% ipython --no-banner

In [1]: import numpy as np

In [2]: np.set_printoptions(suppress=True, linewidth=100)

In [3]: m1 = np.loadtxt("m.csv", delimiter=",")

In [4]: m1
Out[4]: 
array([[-2., -4.,  3.],
       [-9., -2., -8.],
       [-7., -7.,  4.],
       [16.,  0., 19.]])

In [5]: left, s, vt = np.linalg.svd(m1)

In [6]: np.argmax(s[:-1] / (s[1:] + 1e-6)) + 1
Out[6]: np.int64(2)

In [7]: s.round(3)
Out[7]: array([27.657, 11.985,  0.687])

In [8]: out = left[:, :2] @ np.diag(s[:2]) @ vt[:2]

In [9]: np.linalg.matrix_rank(m1, rtol=0.05)
Out[9]: np.int64(2)

In [10]: np.linalg.matrix_rank(out)
Out[10]: np.int64(2)

In [11]: round(np.linalg.norm(m1 - out, 2), 3), np.round(s[2], 3)
Out[11]: (np.float64(0.687), np.float64(0.687))

In [12]: out.round(3)
Out[12]: 
array([[-2.288, -3.601,  3.24 ],
       [-9.125, -1.827, -7.896],
       [-6.826, -7.242,  3.854],
       [15.962,  0.053, 19.032]])

In [13]: round(float(np.linalg.norm(m1 - out) / np.linalg.norm(m1)), 3)
Out[13]: 0.023

In [14]: np.round(np.abs(m1 - out).max(), 3)
Out[14]: np.float64(0.399)

In [15]: hat = m1 @ np.linalg.solve(m1.T @ m1, m1.T)

In [16]: hat.round(3) + 0
Out[16]: 
array([[ 0.833,  0.333,  0.   ,  0.167],
       [ 0.333,  0.333,  0.   , -0.333],
       [ 0.   ,  0.   ,  1.   ,  0.   ],
       [ 0.167, -0.333,  0.   ,  0.833]])

In [17]: np.round((np.eye(4) - hat) @ m1, 3) + 0
Out[17]: 
array([[0., 0., 0.],
       [0., 0., 0.],
       [0., 0., 0.],
       [0., 0., 0.]])

In [18]: np.round(np.trace(hat), 3)
Out[18]: np.float64(3.0)

In [19]: np.round(np.linalg.eigvalsh(hat), 3) + 0
Out[19]: array([0., 1., 1., 1.])

In [20]: np.allclose(hat @ hat, hat)
Out[20]: True

In [21]: rng = np.random.default_rng(521953)

In [22]: out = m1 + rng.integers(-2, 3, (4, 2)) @ rng.integers(-2, 3, (2, 3))

In [23]: out
Out[23]: 
array([[ 0., -1.,  2.],
       [-9.,  2., -8.],
       [-1., -8.,  1.],
       [14., -3., 20.]])

In [24]: out - m1
Out[24]: 
array([[ 2.,  3., -1.],
       [ 0.,  4.,  0.],
       [ 6., -1., -3.],
       [-2., -3.,  1.]])

In [25]: hat = out @ np.linalg.solve(out.T @ out, out.T)

In [26]: np.round(hat @ out[:, 0], 3) + 0
Out[26]: array([ 0., -9., -1., 14.])

In [27]: np.linalg.matrix_rank(np.eye(4) - hat)
Out[27]: np.int64(1)

In [28]: np.allclose(hat @ hat, hat)
Out[28]: True

In [29]: np.round(np.trace(hat), 3)
Out[29]: np.float64(3.0)

In [30]: np.round(np.diag(hat), 3)
Out[30]: array([0.161, 0.898, 0.987, 0.954])

In [31]: M = np.loadtxt("x.csv", delimiter=",")

In [32]: M
Out[32]: 
array([[-2.,  0.,  8.,  2.],
       [ 0.,  1.,  1.,  2.],
       [ 0.,  2.,  0.,  2.],
       [ 0.,  0.,  1.,  3.]])

In [33]: lab = rng.permutation(4)

In [34]: lab
Out[34]: array([0, 1, 2, 3])

In [35]: out = M[lab][:, lab]

In [36]: out
Out[36]: 
array([[-2.,  0.,  8.,  2.],
       [ 0.,  1.,  1.,  2.],
       [ 0.,  2.,  0.,  2.],
       [ 0.,  0.,  1.,  3.]])

In [37]: round(np.linalg.det(out), 3), np.round(np.linalg.det(M[lab]), 3)
Out[37]: (np.float64(8.0), np.float64(8.0))

In [38]: q = M.astype(float).copy()

In [39]: for j in range(4):
    ...:     q[:, j] -= q[:, :j] @ (q[:, :j].T @ q[:, j])
    ...:     q[:, j] /= np.linalg.norm(q[:, j])
    ...: 

In [40]: np.round(q.T @ M, 3) + 0
Out[40]: 
array([[ 2.   ,  0.   , -8.   , -2.   ],
       [ 0.   ,  2.236,  0.447,  2.683],
       [ 0.   ,  0.   ,  1.342,  2.832],
       [ 0.   ,  0.   ,  0.   ,  1.333]])

In [41]: out = np.array([[1, 1, -3], [3, 1, 0], [-2, -1, -3], [-2, -1, -2]])

In [42]: np.linalg.matrix_rank(M @ out)
Out[42]: np.int64(3)

In [43]: np.einsum("ik,kj->ji", M, out)
Out[43]: 
array([[-22.,  -3.,   2.,  -8.],
       [-12.,  -2.,   0.,  -4.],
       [-22.,  -7.,  -4.,  -9.]])

In [44]: out.T @ M.T
Out[44]: 
array([[-22.,  -3.,   2.,  -8.],
       [-12.,  -2.,   0.,  -4.],
       [-22.,  -7.,  -4.,  -9.]])

In [45]: np.vstack([M, out.T]).shape
Out[45]: (7, 4)

In [46]: vec = np.array([-1, 3, 2])

In [47]: y = m1 @ vec

In [48]: y
Out[48]: array([ -4., -13.,  -6.,  22.])

In [49]: np.round(np.linalg.pinv(m1) @ m1, 3) + 0
Out[49]: 
array([[1., 0., 0.],
       [0., 1., 0.],
       [0., 0., 1.]])

In [50]: y = y + 0.02 * rng.normal(size=4)

In [51]: y.round(3)
Out[51]: array([ -4.002, -12.98 ,  -5.986,  21.982])

In [52]: beta, *_ = np.linalg.lstsq(m1, y)

In [53]: beta.round(3)
Out[53]: array([-1.004,  3.003,  2.002])

In [54]: beta.round()
Out[54]: array([-1.,  3.,  2.])

In [55]: feats = np.triu(rng.random((3, 3)) < 0.8, 1).astype(int)

In [56]: feats = feats + feats.T

In [57]: feats
Out[57]: 
array([[0, 1, 0],
       [1, 0, 0],
       [0, 0, 0]])

In [58]: left, s, vt = np.linalg.svd(feats)

In [59]: V = vt[:(s > 1e-8).sum()]

In [60]: vec = feats[0] + -3 * feats[2] + rng.integers(2) * np.eye(3)[2]

In [61]: vec
Out[61]: array([0., 1., 0.])

In [62]: np.linalg.matrix_rank(np.vstack([feats, vec]))
Out[62]: np.int64(2)

In [63]: np.diag(V.T @ V)
Out[63]: array([1., 1., 0.])

In [64]: np.round(np.linalg.norm(vec - V.T @ V @ vec), 3)
Out[64]: np.float64(0.0)

In [65]: left, s, vt = np.linalg.svd(feats)

In [66]: s
Out[66]: array([1., 1., 0.])

In [67]: out = left[:, :2] @ np.diag(s[:2]) @ vt[:2]

In [68]: np.abs(feats - out).max()
Out[68]: np.float64(0.0)

In [69]: np.round(np.linalg.norm(feats - out) / np.linalg.norm(feats), 3)
Out[69]: np.float64(0.0)

In [70]: vec = np.array([-3, 1, 3])

In [71]: (feats @ vec).argmax()
Out[71]: np.int64(0)

In [72]: np.linalg.norm(feats @ vec) <= np.linalg.norm(feats, 2) * np.linalg.norm(vec) + 1e-9
Out[72]: np.True_

In [73]: feats @ vec
Out[73]: array([ 1, -3,  0])

In [74]: np.sign((feats @ vec).round(6))
Out[74]: array([ 1, -1,  0])

In [75]: out = np.array([[-2, 5, -5, 1], [-2, -5, -5, -3], [4, -4, 5, -5], [-3, 4, -3, 4]])

In [76]: J = out + out.T

In [77]: J
Out[77]: 
array([[ -4,   3,  -1,  -2],
       [  3, -10,  -9,   1],
       [ -1,  -9,  10,  -8],
       [ -2,   1,  -8,   8]])

In [78]: lab = rng.permutation(4)

In [79]: lab
Out[79]: array([0, 2, 1, 3])

In [80]: out = J[lab][:, lab]

In [81]: np.round(np.linalg.det(out), 3), round(np.linalg.det(J[lab]), 3)
Out[81]: (np.float64(4841.0), np.float64(-4841.0))

In [82]: np.trace(out)
Out[82]: np.int64(4)

In [83]: np.allclose(out, J)
Out[83]: False

In [84]: out
Out[84]: 
array([[ -4,  -1,   3,  -2],
       [ -1,  10,  -9,  -8],
       [  3,  -9, -10,   1],
       [ -2,  -8,   1,   8]])
